% python3 -q
>>> import numpy as np
>>> from numpy import linalg as LA
>>> np.set_printoptions(precision=3, suppress=True, linewidth=100)
>>> def rnd(a):
...     return np.round(a, 3) + 0
... 
>>> W0 = np.array([[0.1, -0.4, 32.0, 0.2, -1.0, 0.7],
...     [1.9, -0.8, 24.0, 1.4, 1.2, 0.2],
...     [-0.9, -2.4, -20.0, 0.6, -0.3, -0.3],
...     [0.5, -0.1, -2.0, -0.4, -3.7, -0.5],
...     [0.3, 0.5, -2.0, 0.4, 1.4, -0.5],
...     [-2.0, 1.1, -40.0, -0.9, 0.4, -1.0],
...     [-0.8, -0.5, 12.0, 1.0, 2.1, 0.8],
...     [-0.1, -0.6, -2.0, -0.6, 1.4, -0.9]])
>>> W0
array([[  0.1,  -0.4,  32. ,   0.2,  -1. ,   0.7],
       [  1.9,  -0.8,  24. ,   1.4,   1.2,   0.2],
       [ -0.9,  -2.4, -20. ,   0.6,  -0.3,  -0.3],
       [  0.5,  -0.1,  -2. ,  -0.4,  -3.7,  -0.5],
       [  0.3,   0.5,  -2. ,   0.4,   1.4,  -0.5],
       [ -2. ,   1.1, -40. ,  -0.9,   0.4,  -1. ],
       [ -0.8,  -0.5,  12. ,   1. ,   2.1,   0.8],
       [ -0.1,  -0.6,  -2. ,  -0.6,   1.4,  -0.9]])
>>> x0 = np.array([1, 2, 5, 5, 5, 3])
>>> (W0 @ x0).argmax()
np.int64(0)
>>> rnd(W0 * x0)
array([[   0.1,   -0.8,  160. ,    1. ,   -5. ,    2.1],
       [   1.9,   -1.6,  120. ,    7. ,    6. ,    0.6],
       [  -0.9,   -4.8, -100. ,    3. ,   -1.5,   -0.9],
       [   0.5,   -0.2,  -10. ,   -2. ,  -18.5,   -1.5],
       [   0.3,    1. ,  -10. ,    2. ,    7. ,   -1.5],
       [  -2. ,    2.2, -200. ,   -4.5,    2. ,   -3. ],
       [  -0.8,   -1. ,   60. ,    5. ,   10.5,    2.4],
       [  -0.1,   -1.2,  -10. ,   -3. ,    7. ,   -2.7]])
>>> rnd(W0 @ (2 * x0))
array([ 314.8,  267.8, -210.2,  -63.4,   -2.4, -410.6,  152.2,  -20. ])
>>> LA.norm(W0 @ x0) <= LA.norm(W0, 2) * LA.norm(x0) + 1e-9
np.True_
>>> rnd(W0 @ x0)
array([ 157.4,  133.9, -105.1,  -31.7,   -1.2, -205.3,   76.1,  -10. ])
>>> E = np.load("mat.npy")
>>> E
array([[0, 5, 1, 4, 2, 5, 6],
       [5, 4, 4, 5, 4, 5, 1],
       [1, 4, 4, 1, 3, 3, 3],
       [4, 5, 1, 0, 5, 3, 5],
       [2, 4, 3, 5, 4, 4, 5],
       [5, 5, 3, 3, 4, 2, 2],
       [6, 1, 3, 5, 5, 2, 2]])
>>> ev, evecs = LA.eigh(E)
>>> rnd(ev)
array([-7.757, -5.222, -1.685,  0.293,  2.445,  3.625, 24.3  ])
>>> rnd(ev.sum()), np.trace(E)
(np.float64(16.0), np.int64(16))
>>> np.unique(ev.round(6) + 0, return_counts=True)[1]
array([1, 1, 1, 1, 1, 1, 1])
>>> np.abs(evecs[:, -1]).round(6).argmax()
np.int64(1)
>>> rnd(evecs.T @ E @ evecs)
array([[-7.757,  0.   ,  0.   ,  0.   ,  0.   ,  0.   ,  0.   ],
       [ 0.   , -5.222,  0.   ,  0.   ,  0.   ,  0.   ,  0.   ],
       [ 0.   ,  0.   , -1.685,  0.   ,  0.   ,  0.   ,  0.   ],
       [ 0.   ,  0.   ,  0.   ,  0.293,  0.   ,  0.   ,  0.   ],
       [ 0.   ,  0.   ,  0.   ,  0.   ,  2.445,  0.   ,  0.   ],
       [ 0.   ,  0.   ,  0.   ,  0.   ,  0.   ,  3.625,  0.   ],
       [ 0.   ,  0.   ,  0.   ,  0.   ,  0.   ,  0.   , 24.3  ]])
>>> ev, evecs = LA.eigh(E)
>>> x0 = np.array([3, 2, 5, 4, 3, 3, 0])
>>> np.abs(E).sum(axis=1).max(), rnd(np.abs(ev).max())
(np.int64(28), np.float64(24.3))
>>> rnd(x0 @ E @ x0 / (x0 @ x0)), rnd(ev[0]), rnd(ev[-1])
(np.float64(17.139), np.float64(-7.757), np.float64(24.3))
>>> x0 @ E @ x0
np.int64(1234)
>>> (np.sign(evecs[:, -1].round(6)) == np.sign(evecs[0, -1].round(6))).astype(int)
array([1, 1, 1, 1, 1, 1, 1])
>>> feats = np.load("m.npy")
>>> rnd(feats)
array([[-0.095,  0.163, -0.047, -0.981],
       [ 0.664, -0.598,  0.41 , -0.183],
       [ 0.475, -0.069, -0.877, -0.015],
       [-0.569, -0.782, -0.245, -0.063]])
>>> Y = LA.inv(feats)
>>> (np.abs(Y) > 1e-9).astype(int)
array([[1, 1, 1, 1],
       [1, 1, 1, 1],
       [1, 1, 1, 1],
       [1, 1, 1, 1]])
>>> W = np.array([[6, 8, 1], [2, 9, 1], [1, 2, 4], [7, 1, 8]])
>>> b = np.array([0, -1, -2])
>>> H = np.maximum(feats @ W + b, 0)
>>> LA.matrix_rank(H)
np.int64(2)
>>> (H > 0).mean(axis=0)
array([0.5 , 0.25, 0.  ])
>>> C = np.array([[2, 4, 5], [4, 3, 4], [4, 4, 5]])
>>> rnd(H @ C)
array([[ 0.   ,  0.   ,  0.   ],
       [ 3.838,  7.677,  9.596],
       [ 5.06 ,  8.109, 10.237],
       [ 0.   ,  0.   ,  0.   ]])
>>> W @ C
array([[48, 52, 67],
       [44, 39, 51],
       [26, 26, 33],
       [50, 63, 79]])
>>> (H @ C).round(6).argmax(axis=1)
array([0, 2, 2, 0])
>>> r0 = np.array([-3, -2, 2])
>>> rnd(np.convolve(feats[0], r0))
array([ 0.285, -0.298, -0.373,  3.363,  1.867, -1.962])
>>> rnd(np.correlate(feats[0], feats[2], "full"))
array([ 0.001,  0.081, -0.135,  0.   ,  0.941,  0.046, -0.466])
>>> rnd(np.array([np.convolve(row, r0, "same") for row in feats]))
array([[-0.298, -0.373,  3.363,  1.867],
       [ 0.464,  1.294, -1.465,  1.186],
       [-0.741,  3.72 ,  1.661, -1.725],
       [ 3.485,  1.16 , -0.886, -0.365]])
>>> rnd(np.polyval(r0, feats[0]))
array([2.163, 1.595, 2.088, 1.075])
